% python3 -q
>>> import numpy as np
>>> import numpy.linalg as la
>>> np.set_printoptions(suppress=True, linewidth=200)
>>> rnd = lambda a: np.round(a, 3) + 0
>>> mat = np.load("a.npy")
>>> mat
array([[-0.706,  0.31 , -0.856],
       [ 0.501, -0.197,  0.664],
       [-0.867,  0.446, -0.958],
       [ 0.319, -0.119,  0.446],
       [ 0.11 , -0.04 ,  0.159],
       [-0.414,  0.159, -0.565],
       [ 0.414, -0.159,  0.565],
       [ 0.217, -0.08 ,  0.31 ],
       [ 0.578, -0.235,  0.744],
       [ 0.954, -0.592,  0.991]])
>>> W2 = mat[[9, 0]].astype(float)
>>> for _ in range(3):
...     lab = la.norm(mat[:, None] - W2, axis=-1).argmin(axis=1)
...     W2 = np.array([mat[lab == j].mean(axis=0) for j in range(2)])
... 
>>> lab
array([1, 0, 1, 0, 0, 1, 0, 0, 0, 0])
>>> np.abs(W2[1] - W2[0]).argmax()
np.int64(2)
>>> rnd(W2[1] - W2[0])
array([-1.104,  0.508, -1.347])
>>> np.bincount(lab)
array([7, 3])
>>> rnd(np.abs(la.svd(mat)[2][-1]))
array([0.738, 0.544, 0.399])
>>> [round(float(x), 3) for x in la.svd(mat, compute_uv=False)[:3]]
[2.929, 0.256, 0.027]
>>> la.matrix_rank(mat, rtol=0.1)
np.int64(1)
>>> left, s, VT = la.svd(mat)
>>> rnd(s)
array([2.929, 0.256, 0.027])
>>> np.argmax(s[:-1] / (s[1:] + 1e-6)) + 1
np.int64(1)
>>> B = left[:, :1] @ np.diag(s[:1]) @ VT[:1]
>>> la.matrix_rank(mat, rtol=0.05)
np.int64(2)
>>> rnd(np.abs(mat - B).max())
np.float64(0.146)
>>> left, s, VT = la.svd(mat, full_matrices=False)
>>> rnd(left.T @ mat @ VT.T)
array([[2.929, 0.   , 0.   ],
       [0.   , 0.256, 0.   ],
       [0.   , 0.   , 0.027]])
>>> rnd(left.T @ left)
array([[1., 0., 0.],
       [0., 1., 0.],
       [0., 0., 1.]])
>>> np.allclose(left * s @ VT, mat)
True
>>> rnd(np.sqrt((s ** 2).sum())), rnd(la.norm(mat))
(np.float64(2.941), np.float64(2.941))
